$ python3 -q
>>> import numpy as np
>>> np.set_printoptions(precision=1, suppress=True, linewidth=100)
>>> feats = np.load("mat.npy")
>>> feats
array([[ 2., -1.,  0.,  0.],
       [-1.,  2., -1.,  0.],
       [ 0., -1.,  2., -1.],
       [ 0.,  0., -1., -3.]])
>>> ang = np.radians(90)
>>> R = np.eye(4)
>>> R[3, 3] = R[0, 0] = np.cos(ang)
>>> R[3, 0], R[0, 3] = -np.sin(ang), np.sin(ang)
>>> R.round(1) + 0
array([[ 0.,  0.,  0.,  1.],
       [ 0.,  1.,  0.,  0.],
       [ 0.,  0.,  1.,  0.],
       [-1.,  0.,  0.,  0.]])
>>> A2 = feats @ R.T
>>> np.linalg.svd(feats, compute_uv=False), np.linalg.svd(A2, compute_uv=False)
(array([3.5, 3.2, 2.1, 0.6]), array([3.5, 3.2, 2.1, 0.6]))
>>> np.abs(A2 - feats).max(axis=0)
array([3., 0., 0., 3.])
>>> np.allclose(feats @ feats.T, A2 @ A2.T)
True
>>> cent = np.sign(np.array([[2, 0, 0, 3], [1, 2, 3, 2], [2, 1, 2, 0], [1, 3, 0, 2]]))
>>> A2 = (np.tril(cent, -1) + np.eye(4)) @ (np.triu(cent, 1) + np.eye(4))
>>> evals = np.array([1, 2, 3, 0])
>>> J = np.rint(A2 * evals @ np.linalg.inv(A2)) + 0
>>> J
array([[ 1.,  1.,  0., -1.],
       [-1.,  4.,  1., -3.],
       [-1.,  1.,  4., -3.],
       [-1.,  4.,  1., -3.]])
>>> r = np.linalg.matrix_rank(J)
>>> r
np.int64(3)
>>> N = np.linalg.svd(J)[2][r:].T
>>> [int(np.linalg.matrix_rank(J[:, :j + 1])) for j in range(4)]
[1, 2, 3, 3]
>>> [int(np.linalg.matrix_rank(np.delete(J, i, axis=0))) for i in range(4)]
[2, 3, 2, 3]
>>> np.allclose(J @ N, 0)
True
>>> N @ N.T
array([[0.1, 0.1, 0.1, 0.2],
       [0.1, 0.2, 0.2, 0.3],
       [0.1, 0.2, 0.2, 0.3],
       [0.2, 0.3, 0.3, 0.5]])
>>> P = np.triu(np.array([[-3, 3, 2, -2], [-3, -4, -4, -3], [4, 3, 4, 5], [-3, 4, 4, 1]]), 1) + np.eye(4)
>>> A2 = P @ J @ np.linalg.inv(P)
>>> A2
array([[  -2.,   13.,   65., -300.],
       [   6.,  -30., -150.,  690.],
       [  -6.,   39.,  177., -798.],
       [  -1.,    7.,   31., -139.]])
>>> P @ J - J @ P
array([[ -3.,   3.,  11.,  -4.],
       [  7., -13.,  -1.,  26.],
       [ -5.,  23.,  11., -34.],
       [  0.,   3.,  18.,   5.]])
>>> np.round(np.linalg.det(A2), 1)
np.float64(0.0)
>>> np.linalg.matrix_rank(A2)
np.int64(3)
>>> np.round(np.poly(A2), 1) + 0
array([ 1., -6., 11., -6.,  0.])
>>> np.trace(A2), np.trace(J)
(np.float64(6.0), np.float64(6.0))
>>> x = np.array([-3, 3, 9, -8])
>>> h1 = np.maximum(J @ x, 0)
>>> J.T @ h1
array([-154.,  458.,  360., -494.])
>>> np.tanh(J @ x)
array([1., 1., 1., 1.])
>>> J * (h1 > 1e-9)[:, None]
array([[ 1.,  1.,  0., -1.],
       [-1.,  4.,  1., -3.],
       [-1.,  1.,  4., -3.],
       [-1.,  4.,  1., -3.]])
>>> np.maximum(J @ x, 0) - np.maximum(-J @ x, 0)
array([ 8., 48., 66., 48.])
>>> np.flatnonzero(h1 > 1e-9)
array([0, 1, 2, 3])
>>> np.maximum(J @ (3 * x), 0)
array([ 24., 144., 198., 144.])
